$ python -q
>>> import numpy as np
>>> from numpy import linalg as LA
>>> np.set_printoptions(precision=2, suppress=True, linewidth=100)
>>> tidy = lambda a: np.round(a, 2) + 0
>>> A = np.load("arr.npy")
>>> A
array([[ 2,  2, -3, -1],
       [ 2,  2,  2, -3],
       [-3,  2,  2,  2],
       [-1, -3,  2,  2]])
>>> vals, V = LA.eigh(A)
>>> (vals > 1e-8).sum(), (vals < -1e-8).sum()
(np.int64(3), np.int64(1))
>>> tidy(V.T @ A @ V)
array([[-3.72,  0.  ,  0.  ,  0.  ],
       [ 0.  ,  0.7 ,  0.  ,  0.  ],
       [ 0.  ,  0.  ,  4.3 ,  0.  ],
       [ 0.  ,  0.  ,  0.  ,  6.72]])
>>> np.unique(vals.round(6) + 0, return_counts=True)[1]
array([1, 1, 1, 1])
>>> tidy(np.abs(V[:, -1]))
array([0.57, 0.42, 0.42, 0.57])
>>> tidy(LA.eigvalsh(A @ A))
array([ 0.49, 13.84, 18.51, 45.16])
>>> W0 = np.loadtxt("w.csv", delimiter=",")
>>> W0
array([[ 0., -1.,  0., -3., -1.],
       [ 1.,  0.,  1., -2.,  0.],
       [ 0., -1.,  0., -3., -1.],
       [ 4.,  3.,  4.,  1.,  3.],
       [ 3.,  2.,  3.,  0.,  2.]])
>>> Uu, s, vt = LA.svd(W0)
>>> np.argmax(s[:-1] / (s[1:] + 1e-6)) + 1
np.int64(2)
>>> tidy(s)
array([8.96, 4.96, 0.  , 0.  , 0.  ])
>>> M2 = Uu[:, :2] @ np.diag(s[:2]) @ vt[:2]
>>> tidy(LA.norm(W0 - M2) / LA.norm(W0))
np.float64(0.0)
>>> tidy(LA.norm(W0 - M2, 2)), tidy(s[2])
(np.float64(0.0), np.float64(0.0))
>>> tidy(np.abs(W0 - M2).max())
np.float64(0.0)
>>> theta = np.radians(36)
>>> R = np.eye(5)
>>> R[0, 0] = R[2, 2] = np.cos(theta)
>>> R[0, 2], R[2, 0] = -np.sin(theta), np.sin(theta)
>>> tidy(R)
array([[ 0.81,  0.  , -0.59,  0.  ,  0.  ],
       [ 0.  ,  1.  ,  0.  ,  0.  ,  0.  ],
       [ 0.59,  0.  ,  0.81,  0.  ,  0.  ],
       [ 0.  ,  0.  ,  0.  ,  1.  ,  0.  ],
       [ 0.  ,  0.  ,  0.  ,  0.  ,  1.  ]])
>>> M2 = W0 @ R.T
>>> tidy(M2)
array([[ 0.  , -1.  ,  0.  , -3.  , -1.  ],
       [ 0.22,  0.  ,  1.4 , -2.  ,  0.  ],
       [ 0.  , -1.  ,  0.  , -3.  , -1.  ],
       [ 0.88,  3.  ,  5.59,  1.  ,  3.  ],
       [ 0.66,  2.  ,  4.19,  0.  ,  2.  ]])
>>> tidy(LA.svd(W0, compute_uv=False)), tidy(LA.svd(M2, compute_uv=False))
(array([8.96, 4.96, 0.  , 0.  , 0.  ]), array([8.96, 4.96, 0.  , 0.  , 0.  ]))
>>> np.allclose(LA.norm(W0, axis=1), LA.norm(M2, axis=1))
True
>>> tidy(LA.det(R)), tidy(np.trace(R))
(np.float64(1.0), np.float64(4.62))
>>> blk = np.stack([M2, 2 * M2, M2[::-1]])
>>> tidy(blk.sum(axis=0))
array([[  0.66,  -1.  ,   4.19,  -9.  ,  -1.  ],
       [  1.55,   3.  ,   9.78,  -5.  ,   3.  ],
       [  0.  ,  -4.  ,   0.  , -12.  ,  -4.  ],
       [  2.88,   9.  ,  18.16,   1.  ,   9.  ],
       [  1.99,   5.  ,  12.57,  -3.  ,   5.  ]])
>>> np.einsum("bij,cij->bc", blk, blk)
array([[105., 210.,  15.],
       [210., 420.,  30.],
       [ 15.,  30., 105.]])
>>> LA.matrix_rank(blk.reshape(3, -1))
np.int64(2)
>>> tidy(LA.norm(blk, axis=(1, 2)))
array([10.25, 20.49, 10.25])
